$ python3 -q
>>> import numpy as np
>>> from numpy import linalg as LA
>>> np.set_printoptions(suppress=True, linewidth=140)
>>> rnd = lambda a: np.round(a, 2) + 0
>>> feats = np.load("arr.npy")
>>> feats
array([[ -5.79,  -7.31,  11.45, -11.38, -29.47,   0.54, -17.94, -18.7 ,  -7.69, -30.73,   9.59, -10.47, -30.52],
       [  7.17,  12.82,  34.51,  41.58, -18.93, -14.22, -28.68, -26.79, -16.04,  42.81, -15.55, -37.3 ,  -0.35],
       [  8.33,  11.77,  34.44,  39.9 , -16.32, -12.96, -27.43, -27.67, -17.42,  42.47, -17.65, -35.68,   0.25],
       [  4.7 , -15.59,  37.36,  -9.56, -25.67,   1.67, -24.07,  36.54,   3.07, -19.13, -11.38,  19.66, -15.99],
       [ -5.74,  -5.05,  12.  , -11.2 , -29.73,   0.51, -18.56, -18.64,  -7.41, -31.31,   6.48, -11.97, -30.55],
       [  6.49,  13.07,  33.48,  41.3 , -17.75, -14.16, -26.69, -26.6 , -16.57,  42.65, -15.41, -34.42,   1.85],
       [ -7.25,  -4.4 ,  12.79, -12.51, -31.18,   0.01, -19.83, -19.84,  -7.28, -32.24,   8.69, -12.13, -30.08],
       [  7.71,  13.21,  33.77,  43.18, -17.77, -15.2 , -27.39, -26.11, -15.42,  42.69, -14.93, -36.4 ,   0.82],
       [  4.85, -15.49,  37.38,  -7.25, -26.17,  -0.28, -27.92,  37.07,   3.9 , -19.12, -14.16,  21.24, -16.34],
       [  8.02,  11.97,  34.85,  41.08, -19.82, -12.5 , -27.8 , -26.61, -14.36,  41.62, -15.45, -37.24,  -0.19],
       [ -5.82,  -6.98,  11.89, -11.78, -28.1 ,  -0.08, -18.39, -17.98,  -7.92, -33.49,   5.76, -11.34, -28.36],
       [ -5.34,  -4.49,  12.45, -12.37, -28.22,   0.68, -18.66, -18.95,  -6.48, -31.88,   8.41, -10.59, -29.34],
       [  7.09,  11.07,  32.67,  41.5 , -18.05, -14.81, -29.21, -27.84, -16.21,  41.55, -15.67, -36.29,   1.07],
       [ -7.27,  -7.07,  11.05, -12.6 , -31.14,  -0.17, -17.38, -18.15,  -6.58, -30.54,   7.1 , -11.58, -30.48],
       [  8.82,  13.02,  33.11,  42.36, -16.98, -12.67, -28.74, -24.4 , -16.42,  43.93, -16.49, -35.95,  -0.66],
       [  7.39,  12.02,  32.1 ,  42.47, -18.87, -14.89, -28.49, -25.15, -16.87,  42.48, -16.38, -36.15,  -0.41],
       [  5.48, -12.98,  41.03,  -8.  , -24.69,  -0.87, -26.43,  36.85,   3.42, -17.57, -11.82,  18.96, -15.76],
       [  4.28, -14.36,  37.41,  -9.31, -26.78,   0.28, -26.9 ,  34.23,   4.51, -17.28, -13.01,  20.65, -15.28],
       [  3.64, -14.08,  37.6 ,  -8.16, -26.11,  -1.92, -27.12,  35.45,   3.05, -17.83, -12.8 ,  19.62, -15.87],
       [  2.63, -15.27,  38.09,  -7.97, -26.84,  -1.37, -25.29,  36.08,   2.93, -16.75, -12.73,  19.8 , -17.92],
       [  3.85, -14.37,  36.69,  -9.05, -25.55,   0.29, -25.56,  35.61,   3.29, -16.12, -10.1 ,  20.2 , -16.02],
       [  9.01,  11.37,  33.12,  44.7 , -17.4 , -14.69, -28.41, -26.99, -15.84,  41.75, -16.44, -37.  ,  -0.04],
       [ -3.99,  -5.65,  12.23, -12.61, -29.4 ,  -1.29, -17.13, -18.28,  -8.37, -32.45,   8.05, -13.13, -30.  ],
       [ -4.52,  -6.33,  14.01, -14.4 , -29.95,   0.58, -17.62, -20.41,  -7.53, -32.64,   6.9 , -12.29, -29.54],
       [  7.75,  12.67,  34.  ,  42.01, -19.21, -13.95, -27.95, -24.08, -16.89,  41.07, -15.43, -35.76,   0.19],
       [ -5.45,  -6.93,  10.66, -13.25, -30.28,   0.55, -17.45, -19.59,  -8.76, -30.4 ,   7.56, -11.17, -30.35],
       [ -4.39,  -6.54,  10.91, -12.89, -31.8 ,   1.  , -19.62, -19.62,  -9.07, -30.79,   8.83, -12.09, -29.06],
       [  5.39, -15.61,  38.73,  -7.49, -25.93,   0.99, -25.3 ,  36.22,   3.88, -19.36, -12.34,  18.76, -15.28],
       [  8.23,  10.08,  34.9 ,  41.16, -17.36, -12.15, -28.17, -24.65, -17.63,  40.65, -15.48, -36.01,  -0.18],
       [ -3.59,  -7.02,  12.81, -11.28, -30.87,  -0.62, -16.75, -20.47,  -9.  , -30.06,   8.78, -13.5 , -29.91],
       [ -7.17,  -5.39,  13.55, -12.1 , -30.45,   0.1 , -19.31, -20.57,  -8.94, -32.18,   8.55, -10.79, -30.65],
       [ -7.32,  -4.96,  11.54, -11.94, -29.75,   0.34, -19.22, -20.07,  -9.46, -31.22,   8.26, -11.76, -32.16],
       [  6.01,  11.67,  34.27,  40.21, -18.73, -12.28, -26.93, -26.82, -16.39,  41.53, -16.81, -35.76,  -0.91],
       [  3.16, -13.59,  39.15,  -8.86, -28.03,   0.28, -25.52,  35.39,   4.67, -18.44, -10.49,  19.  , -17.47],
       [ -7.89,  -6.07,  10.89, -11.4 , -30.31,   1.03, -17.52, -20.61,  -6.59, -32.04,   7.66, -11.93, -28.49],
       [  8.51,  12.93,  32.52,  42.44, -19.53, -14.13, -28.57, -25.91, -15.79,  40.64, -16.44, -38.04,   0.47],
       [  7.96,  10.93,  35.3 ,  41.05, -17.19, -14.03, -28.98, -23.55, -16.54,  41.88, -18.48, -37.67,  -0.26],
       [  8.46,  10.27,  32.82,  41.27, -18.25, -14.98, -27.82, -24.45, -15.99,  42.73, -16.86, -35.61,   0.41],
       [ -4.69,  -5.77,  11.26, -12.08, -32.06,   0.97, -15.97, -21.38,  -7.  , -31.59,   9.8 , -12.18, -28.55],
       [  7.01,  13.13,  34.6 ,  42.4 , -17.69, -13.87, -29.6 , -24.55, -14.31,  43.08, -15.86, -35.66,   0.92]])
>>> Xs = feats - feats.mean(axis=0)
>>> Uu, s, Vt = LA.svd(Xs, full_matrices=False)
>>> rnd(s ** 2 / (s ** 2).sum())
array([0.77, 0.23, 0.  , 0.  , 0.  , 0.  , 0.  , 0.  , 0.  , 0.  , 0.  , 0.  , 0.  ])
>>> rnd(Xs.mean(axis=0))
array([0., 0., 0., 0., 0., 0., 0., 0., 0., 0., 0., 0., 0.])
>>> (np.sign(Uu[:, 0]) == np.sign(Uu[0, 0])).astype(int)
array([1, 0, 0, 1, 1, 0, 1, 0, 1, 0, 1, 1, 0, 1, 0, 0, 1, 1, 1, 1, 1, 0, 1, 1, 0, 1, 1, 1, 0, 1, 1, 1, 0, 1, 1, 0, 0, 0, 1, 0])
